$ ipython --no-banner

In [1]: import numpy as np

In [2]: np.set_printoptions(precision=3, suppress=True, linewidth=140, floatmode="fixed")

In [3]: B = np.array([[-2, 2, 1, -1, 0, 0, -3, -1, -1, -2, -1, 2, 1, -2, 2, 3]])

In [4]: feats = B.T @ B

In [5]: feats
Out[5]: 
array([[ 4, -4, -2,  2,  0,  0,  6,  2,  2,  4,  2, -4, -2,  4, -4, -6],
       [-4,  4,  2, -2,  0,  0, -6, -2, -2, -4, -2,  4,  2, -4,  4,  6],
       [-2,  2,  1, -1,  0,  0, -3, -1, -1, -2, -1,  2,  1, -2,  2,  3],
       [ 2, -2, -1,  1,  0,  0,  3,  1,  1,  2,  1, -2, -1,  2, -2, -3],
       [ 0,  0,  0,  0,  0,  0,  0,  0,  0,  0,  0,  0,  0,  0,  0,  0],
       [ 0,  0,  0,  0,  0,  0,  0,  0,  0,  0,  0,  0,  0,  0,  0,  0],
       [ 6, -6, -3,  3,  0,  0,  9,  3,  3,  6,  3, -6, -3,  6, -6, -9],
       [ 2, -2, -1,  1,  0,  0,  3,  1,  1,  2,  1, -2, -1,  2, -2, -3],
       [ 2, -2, -1,  1,  0,  0,  3,  1,  1,  2,  1, -2, -1,  2, -2, -3],
       [ 4, -4, -2,  2,  0,  0,  6,  2,  2,  4,  2, -4, -2,  4, -4, -6],
       [ 2, -2, -1,  1,  0,  0,  3,  1,  1,  2,  1, -2, -1,  2, -2, -3],
       [-4,  4,  2, -2,  0,  0, -6, -2, -2, -4, -2,  4,  2, -4,  4,  6],
       [-2,  2,  1, -1,  0,  0, -3, -1, -1, -2, -1,  2,  1, -2,  2,  3],
       [ 4, -4, -2,  2,  0,  0,  6,  2,  2,  4,  2, -4, -2,  4, -4, -6],
       [-4,  4,  2, -2,  0,  0, -6, -2, -2, -4, -2,  4,  2, -4,  4,  6],
       [-6,  6,  3, -3,  0,  0, -9, -3, -3, -6, -3,  6,  3, -6,  6,  9]])

In [6]: left, sv, VT = np.linalg.svd(feats)

In [7]: np.argmax(sv[:-1] / (sv[1:] + 1e-6)) + 1
Out[7]: np.int64(1)

In [8]: B = left[:, :1] @ np.diag(sv[:1]) @ VT[:1]

In [9]: round(np.abs(feats - B).max(), 3)
Out[9]: np.float64(0.0)
